>>> import numpy as np
>>> from numpy import linalg as LA
>>> np.set_printoptions(suppress=True, linewidth=140)
>>> rnd = lambda a: np.round(a, 3) + 0
>>> m1 = np.loadtxt("block17.csv", delimiter=",")
>>> m1
array([[ 1., -2.,  4.],
       [ 1., -1.,  1.],
       [ 1.,  0.,  0.]])
>>> M2 = np.array([[-3, 0], [1, 1], [-1, -1]])
>>> np.einsum("ij,ij->i", m1, m1)
array([21.,  3.,  1.])
>>> M2 @ m1
Traceback (most recent call last):
  File "<python-input-8>", line 1, in <module>
    M2 @ m1
    ~~~^~~~
ValueError: matmul: Input operand 1 has a mismatch in its core dimension 0, with gufunc signature (n?,k),(k,m?)->(n?,m?) (size 3 is different from 2)
>>> W0 = np.loadtxt("dump.csv", delimiter=",")
>>> W0
array([[2.99 , 2.914, 2.92 ],
       [3.413, 2.971, 2.545],
       [2.928, 3.047, 2.946],
       [2.62 , 2.824, 3.484],
       [2.709, 2.392, 2.862],
       [3.748, 3.116, 2.686],
       [1.134, 2.592, 1.149],
       [1.111, 3.456, 1.017],
       [1.269, 3.067, 0.532],
       [1.255, 3.165, 0.998],
       [1.21 , 2.759, 1.   ],
       [0.501, 2.888, 1.27 ],
       [2.984, 2.075, 0.702],
       [2.639, 1.852, 1.124],
       [3.099, 1.807, 0.744],
       [2.841, 2.026, 1.022],
       [3.098, 1.37 , 0.866],
       [3.319, 1.382, 0.718]])
>>> cen = W0 - W0.mean(axis=0)
>>> U, sigma, Vh = LA.svd(cen, full_matrices=False)
>>> (np.sign(U[:, 0]) == np.sign(U[0, 0])).astype(int)
array([1, 1, 1, 1, 1, 1, 0, 0, 0, 0, 0, 0, 0, 0, 0, 0, 1, 1])
>>> rnd(Vh[0] * np.sign(Vh[0, np.abs(Vh[0]).argmax()]))
array([ 0.722, -0.028,  0.691])
>>> np.abs(U[:, 0]).argmax()
np.int64(5)
>>> rnd(sigma)
array([4.824, 3.915, 1.378])
>>> u, g = W0[13], W0[1]
>>> rnd(u @ g)
np.float64(17.37)
>>> p = (u @ g) / (u @ u) * u
>>> rnd(p)
array([3.932, 2.759, 1.675])
>>> rnd(np.outer(u, g))
array([[9.007, 7.84 , 6.716],
       [6.321, 5.502, 4.713],
       [3.836, 3.339, 2.861]])
>>> C2 = np.cov(W0, rowvar=False)
>>> rnd(W0.std(axis=0))
array([0.969, 0.619, 0.963])
>>> np.argwhere(np.triu(np.abs(np.corrcoef(W0.T)) > 0.8, 1))
array([], shape=(0, 2), dtype=int64)
>>> rnd(np.polyfit(W0[:, 0], W0[:, 2], 1))
array([0.382, 0.678])
>>> rnd(np.corrcoef(W0.T))
array([[ 1.   , -0.446,  0.384],
       [-0.446,  1.   ,  0.407],
       [ 0.384,  0.407,  1.   ]])
>>> rnd(C2)
array([[ 0.994, -0.283,  0.38 ],
       [-0.283,  0.406,  0.257],
       [ 0.38 ,  0.257,  0.982]])
>>> print(rnd(LA.eigvalsh(C2)[::-1]))
[1.369 0.902 0.112]
>>> d = LA.norm(W0[:, None] - W0[None], axis=-1)
>>> np.unravel_index(d.round(6).argmax(), d.shape)
(np.int64(5), np.int64(11))
>>> rnd(d[:5, :5])
array([[0.   , 0.568, 0.149, 0.681, 0.596],
       [0.568, 0.   , 0.634, 1.238, 0.965],
       [0.149, 0.634, 0.   , 0.659, 0.696],
       [0.681, 1.238, 0.659, 0.   , 0.763],
       [0.596, 0.965, 0.696, 0.763, 0.   ]])
>>> print(np.flatnonzero(d[16] < d.mean() / 2))
[12 13 14 15 16 17]
>>> LA.matrix_rank(d ** 2)
np.int64(5)
>>> d.mean(axis=1).argmax()
np.int64(3)
>>> (d + 1e9 * np.eye(18)).round(6).argmin(axis=1)
array([ 2,  5,  0,  2,  0,  1, 10,  9,  9,  7,  6,  6, 14, 15, 12, 13, 17, 16])
>>> print(d[16].round(6).argsort(kind="stable")[:4])
[16 17 14 13]
>>> labels = W0[:, 1] > np.median(W0[:, 1])
>>> u = W0[labels].mean(axis=0) - W0[~labels].mean(axis=0)
>>> np.argsort(-np.abs(u).round(6), kind="stable")
array([1, 2, 0])
>>> rnd(u)
array([-0.355,  1.021,  0.912])
>>> rnd((((W0 - W0.mean(axis=0)) @ u > 0) == labels).mean())
np.float64(0.778)
>>> data = np.load("data.npy")
>>> data
array([[1, 0, 0],
       [0, 1, 0],
       [0, 0, 1]])
>>> ev, vecs = LA.eigh(data)
>>> rnd(LA.eigvalsh(data + -1 * np.eye(3)))
array([0., 0., 0.])
>>> vecs @ np.diag(ev) @ vecs.T
array([[1., 0., 0.],
       [0., 1., 0.],
       [0., 0., 1.]])
>>> rnd(LA.svd(data, compute_uv=False))
array([1., 1., 1.])
>>> np.unique(ev.round(6) + 0, return_counts=True)[1]
array([3])
>>> rnd(LA.eigvalsh(data @ data))
array([1., 1., 1.])
>>> x = np.array([1, 2, 1])
>>> (data @ x).argmax()
np.int64(1)
>>> data * x
array([[1, 0, 0],
       [0, 2, 0],
       [0, 0, 1]])
>>> data @ (2 * x)
array([2, 4, 2])
>>> np.einsum("ij,j->i", data, x)
array([1, 2, 1])
>>> print((data * x).sum(axis=1))
[1 2 1]
>>> L = LA.cholesky(data)
>>> np.prod(np.diag(L)) ** 2, rnd(LA.det(data))
(np.float64(1.0), np.float64(1.0))
>>> LA.eigvalsh(data).min() > 0
np.True_
>>> L @ L.T
array([[1., 0., 0.],
       [0., 1., 0.],
       [0., 0., 1.]])
>>> print(np.diag(L) ** 2)
[1. 1. 1.]
>>> u = np.array([-8, 3, 9]) + 0.5
>>> J = np.outer(u, u) / (u @ u)
>>> rnd(J)
array([[ 0.354, -0.165, -0.449],
       [-0.165,  0.077,  0.209],
       [-0.449,  0.209,  0.569]])
>>> # null space of dimension 2
>>> np.abs(np.diag(LA.qr(J)[1])) > 1e-9
array([ True, False, False])
>>> U, sigma, Vh = LA.svd(J)
>>> print(np.argmax(sigma[:-1] / (sigma[1:] + 1e-6)) + 1)
1
>>> M2 = U[:, :1] @ np.diag(sigma[:1]) @ Vh[:1]
>>> LA.matrix_rank(J, rtol=0.05)
np.int64(1)
>>> rnd(np.abs(J - M2).max())
np.float64(0.0)
>>> LA.matrix_rank(M2)
np.int64(1)
>>> rng = np.random.default_rng(84)
>>> labels = rng.permutation(3)
>>> labels
array([0, 1, 2])
>>> M2 = J[labels][:, labels]
>>> np.allclose(M2, J)
True
>>> rnd(LA.det(M2)), rnd(LA.det(J[labels]))
(np.float64(0.0), np.float64(0.0))
>>> rnd(M2)
array([[ 0.354, -0.165, -0.449],
       [-0.165,  0.077,  0.209],
       [-0.449,  0.209,  0.569]])
>>> mat = np.load("m.npy")
>>> print(mat)
[[27 23 33]
 [16 14 22]
 [23 16 30]
 [ 6 17  9]
 [10 24 12]
 [17 26 20]
 [ 0  3  3]
 [20 21 25]
 [13 19 17]
 [10 24 12]
 [20 21 25]
 [ 0  3  3]
 [19  9 27]
 [13 19 17]
 [12  7 19]
 [19  9 27]]
>>> # row 9 repeats row 4
>>> rnd(LA.norm(J, 2) / LA.norm(J))
np.float64(1.0)
>>> np.argsort(-LA.norm(J, axis=0).round(6), kind="stable")[:3]
array([2, 0, 1])
>>> P = mat @ LA.solve(mat.T @ mat, mat.T)
>>> rnd(P @ mat[:, 1])
array([23., 14., 16., 17., 24., 26.,  3., 21., 19., 24., 21.,  3.,  9., 19.,  7.,  9.])
>>> rnd(np.trace(P))
np.float64(3.0)
>>> labels = mat[:, 2] > np.median(mat[:, 2])
>>> u = mat[labels].mean(axis=0) - mat[~labels].mean(axis=0)
>>> u
array([12.125,  2.875, 14.625])
>>> np.argsort(-np.abs(u).round(6), kind="stable")
array([2, 0, 1])
>>> labels.astype(int)
array([1, 1, 1, 0, 0, 1, 0, 1, 0, 0, 1, 0, 1, 0, 0, 1])
>>> u, g = mat[11], mat[2]
>>> u @ g
np.int64(138)
>>> u @ u
np.int64(18)
>>> p = (u @ g) / (u @ u) * u
>>> p
array([ 0., 23., 23.])
>>> u = np.array([2, -1, -2])
>>> X = np.outer(rng.normal(size=10), u) + 0.3 * rng.normal(size=(10, 3))
>>> rnd(X)
array([[-0.882,  0.104,  0.303],
       [-4.429,  2.109,  4.71 ],
       [ 1.613, -1.135, -1.555],
       [-2.826,  1.24 ,  2.185],
       [-0.035,  0.72 ,  0.813],
       [ 0.818, -0.439, -1.851],
       [-0.126, -0.064, -0.187],
       [-1.763,  0.893,  1.868],
       [ 1.928, -0.951, -2.539],
       [-0.195,  0.47 ,  0.515]])
>>> U, sigma, Vh = LA.svd(X, full_matrices=False)
>>> rnd(np.sqrt((sigma ** 2).sum())), rnd(LA.norm(X))
(np.float64(9.604), np.float64(9.604))
>>> rnd(U.T @ X @ Vh.T)
array([[9.501, 0.   , 0.   ],
       [0.   , 1.218, 0.   ],
       [0.   , 0.   , 0.709]])
>>> labels = X[:, 1] > np.median(X[:, 1])
>>> u = X[labels].mean(axis=0) - X[~labels].mean(axis=0)
>>> ((X - X.mean(axis=0)) @ u > 0).astype(int)
array([1, 1, 0, 1, 1, 0, 0, 1, 0, 0])
>>> print(labels.astype(int))
[0 1 0 1 1 0 0 1 0 1]
>>> np.argsort(-np.abs(u).round(6), kind="stable")
array([2, 0, 1])
>>> rnd(u)
array([-2.52 ,  1.584,  3.184])
>>> M2 = np.c_[X[:, :1] @ np.array([[7]]), np.array([-1, -3, -3, -3, -2, -1, -1, 0, 1, -2])]
>>> rnd(M2)
array([[ -6.174,  -1.   ],
       [-31.002,  -3.   ],
       [ 11.294,  -3.   ],
       [-19.78 ,  -3.   ],
       [ -0.245,  -2.   ],
       [  5.728,  -1.   ],
       [ -0.882,  -1.   ],
       [-12.343,   0.   ],
       [ 13.498,   1.   ],
       [ -1.364,  -2.   ]])
>>> rnd(LA.norm(LA.qr(X)[0].T @ M2, axis=0) ** 2 / ((M2 ** 2).sum(axis=0) + 1e-12))
array([1.   , 0.261])
>>> LA.matrix_rank(np.c_[X, M2])
np.int64(4)
>>> x = np.array([3, -4])
>>> rhs = M2 @ x
>>> c, lr = np.zeros(2), 1 / LA.norm(M2, 2) ** 2
>>> for i in range(200):
...     c -= lr * M2.T @ (M2 @ c - rhs)
...     if i % 50 == 0: print(i, round(LA.norm(M2 @ c - rhs), 3))
... 
0 22.311
50 10.339
100 4.791
150 2.22
>>> rnd(LA.cond(M2))
np.float64(8.094)
>>> P = X @ LA.solve(X.T @ X, X.T)
>>> print(rnd(LA.eigvalsh(P)))
[0. 0. 0. 0. 0. 0. 0. 1. 1. 1.]
>>> np.allclose(P @ P, P)
True
>>> rnd(np.trace(P))
np.float64(3.0)
>>> F = np.load("run18.npy")
>>> F
array([[1.   , 0.9  , 0.81 , 0.729],
       [0.9  , 1.   , 0.9  , 0.81 ],
       [0.81 , 0.9  , 1.   , 0.9  ],
       [0.729, 0.81 , 0.9  , 1.   ]])
>>> L = LA.cholesky(F)
>>> rnd(np.diag(L) ** 2)
array([1.  , 0.19, 0.19, 0.19])
>>> print(F / np.sqrt(np.outer(np.diag(F), np.diag(F))))
[[1.    0.9   0.81  0.729]
 [0.9   1.    0.9   0.81 ]
 [0.81  0.9   1.    0.9  ]
 [0.729 0.81  0.9   1.   ]]
>>> rnd(L)
array([[1.   , 0.   , 0.   , 0.   ],
       [0.9  , 0.436, 0.   , 0.   ],
       [0.81 , 0.392, 0.436, 0.   ],
       [0.729, 0.353, 0.392, 0.436]])
>>> rnd(np.prod(np.diag(L)) ** 2), rnd(LA.det(F))
(np.float64(0.007), np.float64(0.007))
>>> M = np.loadtxt("layer4.csv", delimiter=",")
>>> M
array([[ 0.105,  0.105, -1.247],
       [-0.128, -0.128, -0.704],
       [-0.462, -0.462,  0.057],
       [-0.491, -0.491,  0.12 ],
       [-0.699, -0.699,  0.734],
       [-0.651, -0.651,  0.688],
       [-0.276, -0.276,  0.285],
       [ 0.896,  0.896, -0.81 ],
       [ 0.915,  0.915, -0.826],
       [ 1.103,  1.103, -0.974],
       [ 2.183,  2.183, -1.711],
       [ 2.476,  2.476, -1.878],
       [ 2.961,  2.961, -2.127],
       [ 8.54 ,  8.54 , -2.955],
       [ 8.868,  8.868, -2.904],
       [ 9.987,  9.987, -2.657],
       [10.297, 10.297, -2.57 ],
       [11.717, 11.717, -2.066],
       [15.272, 15.272, -0.114],
       [16.063, 16.063,  0.447],
       [17.838, 17.838,  1.861],
       [17.847, 17.847,  1.868]])
>>> # columns 0 and 1 are equal
>>> U, sigma, Vh = LA.svd(M)
>>> np.argmax(sigma[:-1] / (sigma[1:] + 1e-6)) + 1
np.int64(2)
>>> rnd(sigma)
array([57.416,  7.433,  0.   ])
>>> M2 = U[:, :2] @ np.diag(sigma[:2]) @ Vh[:2]
>>> print(rnd(LA.norm(M - M2) / LA.norm(M)))
0.0
>>> print(rnd(LA.norm(M - M2, 2)), rnd(sigma[2]))
0.0 0.0
>>> rnd(M2)
array([[ 0.105,  0.105, -1.247],
       [-0.128, -0.128, -0.704],
       [-0.462, -0.462,  0.057],
       [-0.491, -0.491,  0.12 ],
       [-0.699, -0.699,  0.734],
       [-0.651, -0.651,  0.688],
       [-0.276, -0.276,  0.285],
       [ 0.896,  0.896, -0.81 ],
       [ 0.915,  0.915, -0.826],
       [ 1.103,  1.103, -0.974],
       [ 2.183,  2.183, -1.711],
       [ 2.476,  2.476, -1.878],
       [ 2.961,  2.961, -2.127],
       [ 8.54 ,  8.54 , -2.955],
       [ 8.868,  8.868, -2.904],
       [ 9.987,  9.987, -2.657],
       [10.297, 10.297, -2.57 ],
       [11.717, 11.717, -2.066],
       [15.272, 15.272, -0.114],
       [16.063, 16.063,  0.447],
       [17.838, 17.838,  1.861],
       [17.847, 17.847,  1.868]])
>>> LA.matrix_rank(M2)
np.int64(2)
